% ipython --no-banner

In [1]: import numpy as np

In [2]: np.set_printoptions(precision=4, suppress=True, linewidth=120, floatmode="fixed")

In [3]: rnd = lambda a: np.round(a, 4) + 0

In [4]: K = np.load("w.npy")

In [5]: print(K)
[[-3  2  1 -3  1 -1 -3 -3 -1 -2]
 [ 1  2  3  2 -2 -1  0 -3  0 -3]
 [-2  0  1 -1  1  3  1  1  2 -3]
 [-1  2  0 -2 -3  0 -2  3  3 -3]]

In [6]: x = np.array([1, 1, 2, 2, 2, 3, 1, 2, 1, 3])

In [7]: h1 = np.maximum(K @ x, 0)

In [8]: print(K.T @ h1)
[-10   0   5  -5   5  15   5   5  10 -15]

In [9]: print(np.maximum(K @ (3 * x), 0))
[ 0  0 15  0]

In [10]: print(K.mean(axis=0))
[-1.2500  1.5000  1.2500 -1.0000 -0.7500  0.2500 -1.0000 -0.5000  1.0000 -2.7500]

In [11]: print(np.count_nonzero(K))
35

In [12]: print(np.abs(K).max())
3

In [13]: print(K.shape)
(4, 10)

In [14]: print(K.sum(axis=0))
[ -5   6   5  -4  -3   1  -4  -2   4 -11]

In [15]: print(np.unravel_index(np.abs(K).argmax(), K.shape))
(np.int64(0), np.int64(0))

In [16]: print(rnd(np.linalg.svd(K, compute_uv=False)))
[8.3827 6.8294 5.6350 4.5096]

In [17]: K[4]
---------------------------------------------------------------------------
IndexError                                Traceback (most recent call last)
Cell In[17], line 1
----> 1 K[4]

IndexError: index 4 is out of bounds for axis 0 with size 4

In [18]: print(K.sum(axis=1))
[-12  -1   3  -3]

In [19]: np.linalg.rank(K)
---------------------------------------------------------------------------
AttributeError                            Traceback (most recent call last)
Cell In[19], line 1
----> 1 np.linalg.rank(K)

AttributeError: module 'numpy.linalg' has no attribute 'rank'

In [20]: print(K - K[0])
[[ 0  0  0  0  0  0  0  0  0  0]
 [ 4  0  2  5 -3  0  3  0  1 -1]
 [ 1 -2  0  2  0  4  4  4  3 -1]
 [ 2  0 -1  1 -4  1  1  6  4 -1]]

In [21]: A = np.array([[0, 2, -2], [-2, 0, -4], [2, 4, 0]])

In [22]: print([round(float(x), 4) for x in np.linalg.svd(A, compute_uv=False)[:3]])
[4.899, 4.899, 0.0]

In [23]: print(np.linalg.matrix_rank(A, rtol=0.1))
2

In [24]: print(rnd(np.linalg.norm(A, 2) / np.linalg.norm(A)))
0.7071

In [25]: print(np.linalg.cond(A) > 100)
True

In [26]: print(np.argsort(-np.linalg.norm(A, axis=0).round(6), kind="stable")[:3])
[1 2 0]

In [27]: print(np.einsum("ii->", A))
0

In [28]: print(rnd(np.poly(A)))
[ 1.0000  0.0000 24.0000  0.0000]

In [29]: print(np.einsum("ij,ji->", A, A))
-48

In [30]: print(rnd(np.linalg.eigvals(A)))
[0.0000+0.0000j 0.0000+4.8990j 0.0000-4.8990j]

In [31]: print(rnd(np.linalg.det(A[::-1])))
0.0

In [32]: Uu, s, VT = np.linalg.svd(A)

In [33]: print(rnd(s))
[4.8990 4.8990 0.0000]

In [34]: print(np.argmax(s[:-1] / (s[1:] + 1e-6)) + 1)
2

In [35]: B = Uu[:, :2] @ np.diag(s[:2]) @ VT[:2]

In [36]: print(rnd(np.abs(A - B).max()))
0.0

In [37]: print(np.linalg.matrix_rank(B))
2

In [38]: print(np.allclose(A, A.T))
False

In [39]: print(rnd(np.linalg.det(A)))
0.0

In [40]: print(np.allclose(A @ A.T, A.T @ A))
True

In [41]: print(np.linalg.matrix_power(A, 3))
[[  0 -48  48]
 [ 48   0  96]
 [-48 -96   0]]

In [42]: print((A + A.T) / 2)
[[0.0000 0.0000 0.0000]
 [0.0000 0.0000 0.0000]
 [0.0000 0.0000 0.0000]]

In [43]: arr = np.load("out11.npy")

In [44]: print(rnd(arr))
[[0.2400 0.1200 0.1200 0.0800 0.1600 0.0000 0.0400 0.0800 0.0000 0.1600]
 [0.0345 0.1379 0.1034 0.0000 0.0345 0.1034 0.0690 0.1724 0.1724 0.1724]
 [0.1250 0.1667 0.0833 0.1250 0.2083 0.1250 0.0833 0.0000 0.0833 0.0000]
 [0.0870 0.0000 0.0000 0.2609 0.2174 0.0000 0.1304 0.0435 0.1739 0.0870]
 [0.1034 0.0345 0.0345 0.1379 0.1724 0.0690 0.1034 0.0690 0.1724 0.1034]
 [0.0000 0.1600 0.2000 0.0800 0.0400 0.0400 0.1200 0.2000 0.0800 0.0800]
 [0.0000 0.0000 0.0952 0.0000 0.1905 0.0952 0.1905 0.1429 0.1905 0.0952]
 [0.0000 0.1739 0.0000 0.1739 0.0000 0.1739 0.0000 0.1739 0.0870 0.2174]
 [0.0000 0.1481 0.1481 0.0741 0.1111 0.0000 0.1852 0.0741 0.0741 0.1852]
 [0.1290 0.1613 0.0000 0.0968 0.1290 0.1290 0.0323 0.0000 0.1290 0.1935]]

In [45]: # row-stochastic, so 1 is an eigenvalue

In [46]: u = np.array([-5, 9, 3, 7, 0, -7, 0, -7, 6, -7])

In [47]: B = arr + np.outer(u, np.eye(10)[9])

In [48]: print(np.linalg.matrix_rank(np.linalg.inv(B) - np.linalg.inv(arr), tol=1e-8))
1

In [49]: print(rnd(B))
[[ 0.2400  0.1200  0.1200  0.0800  0.1600  0.0000  0.0400  0.0800  0.0000 -4.8400]
 [ 0.0345  0.1379  0.1034  0.0000  0.0345  0.1034  0.0690  0.1724  0.1724  9.1724]
 [ 0.1250  0.1667  0.0833  0.1250  0.2083  0.1250  0.0833  0.0000  0.0833  3.0000]
 [ 0.0870  0.0000  0.0000  0.2609  0.2174  0.0000  0.1304  0.0435  0.1739  7.0870]
 [ 0.1034  0.0345  0.0345  0.1379  0.1724  0.0690  0.1034  0.0690  0.1724  0.1034]
 [ 0.0000  0.1600  0.2000  0.0800  0.0400  0.0400  0.1200  0.2000  0.0800 -6.9200]
 [ 0.0000  0.0000  0.0952  0.0000  0.1905  0.0952  0.1905  0.1429  0.1905  0.0952]
 [ 0.0000  0.1739  0.0000  0.1739  0.0000  0.1739  0.0000  0.1739  0.0870 -6.7826]
 [ 0.0000  0.1481  0.1481  0.0741  0.1111  0.0000  0.1852  0.0741  0.0741  6.1852]
 [ 0.1290  0.1613  0.0000  0.0968  0.1290  0.1290  0.0323  0.0000  0.1290 -6.8065]]

In [50]: rng = np.random.default_rng(665)

In [51]: lab = rng.permutation(10)

In [52]: print(lab)
[5 1 9 7 0 6 3 4 8 2]

In [53]: B = arr[lab][:, lab]

In [54]: print(rnd(np.diag(B)))
[0.0400 0.1379 0.1935 0.1739 0.2400 0.1905 0.2609 0.1724 0.0741 0.0833]

In [55]: print(rnd(np.trace(B)))
1.5666

In [56]: print(rnd(B))
[[0.0400 0.1600 0.0800 0.2000 0.0000 0.1200 0.0800 0.0400 0.0800 0.2000]
 [0.1034 0.1379 0.1724 0.1724 0.0345 0.0690 0.0000 0.0345 0.1724 0.1034]
 [0.1290 0.1613 0.1935 0.0000 0.1290 0.0323 0.0968 0.1290 0.1290 0.0000]
 [0.1739 0.1739 0.2174 0.1739 0.0000 0.0000 0.1739 0.0000 0.0870 0.0000]
 [0.0000 0.1200 0.1600 0.0800 0.2400 0.0400 0.0800 0.1600 0.0000 0.1200]
 [0.0952 0.0000 0.0952 0.1429 0.0000 0.1905 0.0000 0.1905 0.1905 0.0952]
 [0.0000 0.0000 0.0870 0.0435 0.0870 0.1304 0.2609 0.2174 0.1739 0.0000]
 [0.0690 0.0345 0.1034 0.0690 0.1034 0.1034 0.1379 0.1724 0.1724 0.0345]
 [0.0000 0.1481 0.1852 0.0741 0.0000 0.1852 0.0741 0.1111 0.0741 0.1481]
 [0.1250 0.1667 0.0000 0.0000 0.1250 0.0833 0.1250 0.2083 0.0833 0.0833]]

In [57]: mat = np.loadtxt("m.csv", delimiter=",")

In [58]: print(rnd(mat))
[[-0.4781  0.2654 -0.5066 -0.2536  0.5381  0.3007]
 [-0.5976 -0.4535  0.1116  0.6456  0.0753  0.0479]
 [ 0.0000 -0.0668 -0.2322  0.0219  0.3336 -0.9109]
 [-0.3586 -0.5528  0.0885 -0.7006 -0.2436 -0.0881]
 [-0.4781  0.5996  0.5861 -0.0957 -0.0867 -0.2275]
 [-0.2390  0.2330 -0.5706  0.1356 -0.7256 -0.1342]]

In [59]: # orthonormal columns

In [60]: lab = rng.permutation(6)

In [61]: B = mat[:, lab] * rng.choice([-1, 1], 6)

In [62]: print(rnd(B))
[[ 0.4781  0.5381 -0.5066 -0.3007 -0.2654  0.2536]
 [ 0.5976  0.0753  0.1116 -0.0479  0.4535 -0.6456]
 [ 0.0000  0.3336 -0.2322  0.9109  0.0668 -0.0219]
 [ 0.3586 -0.2436  0.0885  0.0881  0.5528  0.7006]
 [ 0.4781 -0.0867  0.5861  0.2275 -0.5996  0.0957]
 [ 0.2390 -0.7256 -0.5706  0.1342 -0.2330 -0.1356]]

In [63]: Uu, _, VT = np.linalg.svd(mat.T @ B)

In [64]: print(lab)
[0 4 2 5 1 3]

In [65]: print(rnd(Uu @ VT))
[[-1.0000  0.0000  0.0000  0.0000  0.0000  0.0000]
 [ 0.0000  0.0000  0.0000  0.0000 -1.0000  0.0000]
 [ 0.0000  0.0000  1.0000  0.0000  0.0000  0.0000]
 [ 0.0000  0.0000  0.0000  0.0000  0.0000 -1.0000]
 [ 0.0000  1.0000  0.0000  0.0000  0.0000  0.0000]
 [ 0.0000  0.0000  0.0000 -1.0000  0.0000  0.0000]]

In [66]: C2 = mat.T @ mat

In [67]: print(rnd(C2))
[[1.0000 0.0000 0.0000 0.0000 0.0000 0.0000]
 [0.0000 1.0000 0.0000 0.0000 0.0000 0.0000]
 [0.0000 0.0000 1.0000 0.0000 0.0000 0.0000]
 [0.0000 0.0000 0.0000 1.0000 0.0000 0.0000]
 [0.0000 0.0000 0.0000 0.0000 1.0000 0.0000]
 [0.0000 0.0000 0.0000 0.0000 0.0000 1.0000]]

In [68]: print(rnd(np.linalg.svd(mat, compute_uv=False) ** 2))
[1.0000 1.0000 1.0000 1.0000 1.0000 1.0000]

In [69]: print(np.allclose(C2, C2.T))
True

In [70]: print(rnd(np.diag(C2)))
[1.0000 1.0000 1.0000 1.0000 1.0000 1.0000]

In [71]: lab = rng.permutation(6)

In [72]: print(lab)
[1 2 4 5 0 3]

In [73]: B = mat[lab][:, lab]

In [74]: print(np.allclose(B, mat))
False

In [75]: print(rnd(np.linalg.det(B)), rnd(np.linalg.det(mat[lab])))
-1.0 -1.0

In [76]: B = mat / np.sqrt((mat ** 2).mean(axis=1, keepdims=True))

In [77]: print(np.linalg.matrix_rank(mat - mat.mean(axis=1, keepdims=True)))
5

In [78]: B = np.array([[-3, 5, -3],
    ...:     [1, -5, 3],
    ...:     [1, -1, -5],
    ...:     [-5, 3, -2],
    ...:     [3, 3, 1],
    ...:     [-1, -1, 0]])

In [79]: print(rnd(np.einsum("ij,ij->i", mat, mat)))
[1.0000 1.0000 1.0000 1.0000 1.0000 1.0000]

In [80]: print(rnd(np.einsum("ij->j", mat)))
[-2.1514  0.0248 -0.5233 -0.2468 -0.1089 -1.0120]

In [81]: data = np.array([[3, 1, -1], [0, -2, 1], [0, 0, -1]])

In [82]: # triangular, det is the product of the diagonal

In [83]: print(rnd(np.linalg.norm(mat, axis=0)))
[1.0000 1.0000 1.0000 1.0000 1.0000 1.0000]

In [84]: print(rnd(np.linalg.norm(mat) ** 2 / np.linalg.norm(mat, 2) ** 2))
6.0

In [85]: print(rnd(np.linalg.norm(mat, "nuc")))
6.0

In [86]: J = np.loadtxt("dump.csv", delimiter=",")

In [87]: print(rnd(J))
[[ 0.9863 -0.0137  0.0685 -0.0685  0.0685  0.0137 -0.0411  0.0137  0.0411  0.0959]
 [-0.0137  0.9863  0.0685 -0.0685  0.0685  0.0137 -0.0411  0.0137  0.0411  0.0959]
 [ 0.0685  0.0685  0.6575  0.3425 -0.3425 -0.0685  0.2055 -0.0685 -0.2055 -0.4795]
 [-0.0685 -0.0685  0.3425  0.6575  0.3425  0.0685 -0.2055  0.0685  0.2055  0.4795]
 [ 0.0685  0.0685 -0.3425  0.3425  0.6575 -0.0685  0.2055 -0.0685 -0.2055 -0.4795]
 [ 0.0137  0.0137 -0.0685  0.0685 -0.0685  0.9863  0.0411 -0.0137 -0.0411 -0.0959]
 [-0.0411 -0.0411  0.2055 -0.2055  0.2055  0.0411  0.8767  0.0411  0.1233  0.2877]
 [ 0.0137  0.0137 -0.0685  0.0685 -0.0685 -0.0137  0.0411  0.9863 -0.0411 -0.0959]
 [ 0.0411  0.0411 -0.2055  0.2055 -0.2055 -0.0411  0.1233 -0.0411  0.8767 -0.2877]
 [ 0.0959  0.0959 -0.4795  0.4795 -0.4795 -0.0959  0.2877 -0.0959 -0.2877  0.3288]]

In [88]: # equal to its transpose

In [89]: vals, evecs = np.linalg.eigvalsh(J)
---------------------------------------------------------------------------
ValueError                                Traceback (most recent call last)
Cell In[89], line 1
----> 1 vals, evecs = np.linalg.eigvalsh(J)

ValueError: too many values to unpack (expected 2)

In [90]: vals, evecs = np.linalg.eigh(J)

In [91]: print(np.unique(vals.round(6) + 0, return_counts=True)[1])
[1 9]

In [92]: print(rnd(evecs @ np.diag(vals) @ evecs.T))
[[ 0.9863 -0.0137  0.0685 -0.0685  0.0685  0.0137 -0.0411  0.0137  0.0411  0.0959]
 [-0.0137  0.9863  0.0685 -0.0685  0.0685  0.0137 -0.0411  0.0137  0.0411  0.0959]
 [ 0.0685  0.0685  0.6575  0.3425 -0.3425 -0.0685  0.2055 -0.0685 -0.2055 -0.4795]
 [-0.0685 -0.0685  0.3425  0.6575  0.3425  0.0685 -0.2055  0.0685  0.2055  0.4795]
 [ 0.0685  0.0685 -0.3425  0.3425  0.6575 -0.0685  0.2055 -0.0685 -0.2055 -0.4795]
 [ 0.0137  0.0137 -0.0685  0.0685 -0.0685  0.9863  0.0411 -0.0137 -0.0411 -0.0959]
 [-0.0411 -0.0411  0.2055 -0.2055  0.2055  0.0411  0.8767  0.0411  0.1233  0.2877]
 [ 0.0137  0.0137 -0.0685  0.0685 -0.0685 -0.0137  0.0411  0.9863 -0.0411 -0.0959]
 [ 0.0411  0.0411 -0.2055  0.2055 -0.2055 -0.0411  0.1233 -0.0411  0.8767 -0.2877]
 [ 0.0959  0.0959 -0.4795  0.4795 -0.4795 -0.0959  0.2877 -0.0959 -0.2877  0.3288]]

In [93]: print(rnd(evecs.T @ evecs))
[[1.0000 0.0000 0.0000 0.0000 0.0000 0.0000 0.0000 0.0000 0.0000 0.0000]
 [0.0000 1.0000 0.0000 0.0000 0.0000 0.0000 0.0000 0.0000 0.0000 0.0000]
 [0.0000 0.0000 1.0000 0.0000 0.0000 0.0000 0.0000 0.0000 0.0000 0.0000]
 [0.0000 0.0000 0.0000 1.0000 0.0000 0.0000 0.0000 0.0000 0.0000 0.0000]
 [0.0000 0.0000 0.0000 0.0000 1.0000 0.0000 0.0000 0.0000 0.0000 0.0000]
 [0.0000 0.0000 0.0000 0.0000 0.0000 1.0000 0.0000 0.0000 0.0000 0.0000]
 [0.0000 0.0000 0.0000 0.0000 0.0000 0.0000 1.0000 0.0000 0.0000 0.0000]
 [0.0000 0.0000 0.0000 0.0000 0.0000 0.0000 0.0000 1.0000 0.0000 0.0000]
 [0.0000 0.0000 0.0000 0.0000 0.0000 0.0000 0.0000 0.0000 1.0000 0.0000]
 [0.0000 0.0000 0.0000 0.0000 0.0000 0.0000 0.0000 0.0000 0.0000 1.0000]]

In [94]: print(rnd(np.linalg.svd(J, compute_uv=False)))
[1.0000 1.0000 1.0000 1.0000 1.0000 1.0000 1.0000 1.0000 1.0000 1.0000]

In [95]: print(rnd(evecs.T @ J @ evecs))
[[-1.0000  0.0000  0.0000  0.0000  0.0000  0.0000  0.0000  0.0000  0.0000  0.0000]
 [ 0.0000  1.0000  0.0000  0.0000  0.0000  0.0000  0.0000  0.0000  0.0000  0.0000]
 [ 0.0000  0.0000  1.0000  0.0000  0.0000  0.0000  0.0000  0.0000  0.0000  0.0000]
 [ 0.0000  0.0000  0.0000  1.0000  0.0000  0.0000  0.0000  0.0000  0.0000  0.0000]
 [ 0.0000  0.0000  0.0000  0.0000  1.0000  0.0000  0.0000  0.0000  0.0000  0.0000]
 [ 0.0000  0.0000  0.0000  0.0000  0.0000  1.0000  0.0000  0.0000  0.0000  0.0000]
 [ 0.0000  0.0000  0.0000  0.0000  0.0000  0.0000  1.0000  0.0000  0.0000  0.0000]
 [ 0.0000  0.0000  0.0000  0.0000  0.0000  0.0000  0.0000  1.0000  0.0000  0.0000]
 [ 0.0000  0.0000  0.0000  0.0000  0.0000  0.0000  0.0000  0.0000  1.0000  0.0000]
 [ 0.0000  0.0000  0.0000  0.0000  0.0000  0.0000  0.0000  0.0000  0.0000  1.0000]]
